$ python3 -q
>>> import numpy as np
>>> import numpy.linalg as la
>>> np.set_printoptions(precision=3, suppress=True, linewidth=140, legacy="1.25")
>>> def rd(a):
...     return np.round(a, 3) + 0
... 
>>> A = np.load("x.npy")
>>> A
array([[9, 3, 6],
       [3, 1, 2],
       [6, 2, 4]])
>>> rng = np.random.default_rng(584783)
>>> z = rng.permutation(3)
>>> z
array([0, 2, 1])
>>> other = A[z][:, z]
>>> rd(la.det(other)), rd(la.det(A[z]))
(0.0, 0.0)
>>> np.trace(other)
14
>>> rd(np.sort(np.abs(la.eigvals(other))))
array([ 0.,  0., 14.])
>>> f = np.array([0, 2, 3, 0]) + 0.5
>>> J = np.outer(f, f) / (f @ f)
>>> rd(J)
array([[0.013, 0.066, 0.092, 0.013],
       [0.066, 0.329, 0.461, 0.066],
       [0.092, 0.461, 0.645, 0.092],
       [0.013, 0.066, 0.092, 0.013]])
>>> rank = la.matrix_rank(J)
>>> rank
1
>>> null = la.svd(J)[2][rank:].T
>>> [int(la.matrix_rank(np.delete(J, i, axis=0))) for i in range(4)]
[1, 1, 1, 1]
>>> rd(null @ null.T)
array([[ 0.987, -0.066, -0.092, -0.013],
       [-0.066,  0.671, -0.461, -0.066],
       [-0.092, -0.461,  0.355, -0.092],
       [-0.013, -0.066, -0.092,  0.987]])
>>> [int(la.matrix_rank(J[:i])) for i in range(1, len(J) + 1)]
[1, 1, 1, 1]
>>> M = np.load("block11.npy")
>>> M
array([[ 1.4  , -0.9  ,  0.5  ,  0.7  ],
       [ 1.383, -0.908,  0.493,  0.674]])
>>> Uu, s, VT = la.svd(M)
>>> rd(s)
array([2.635, 0.018])
>>> np.argmax(s[:-1] / (s[1:] + 1e-6)) + 1
1
>>> other = Uu[:, :1] @ np.diag(s[:1]) @ VT[:1]
>>> rd(other)
array([[ 1.399, -0.909,  0.499,  0.691],
       [ 1.384, -0.899,  0.494,  0.683]])
>>> la.matrix_rank(M, rtol=0.05)
1
>>> rd(np.abs(M - other).max())
0.009
>>> rd(la.norm(M - other, 2)), rd(s[1])
(0.018, 0.018)
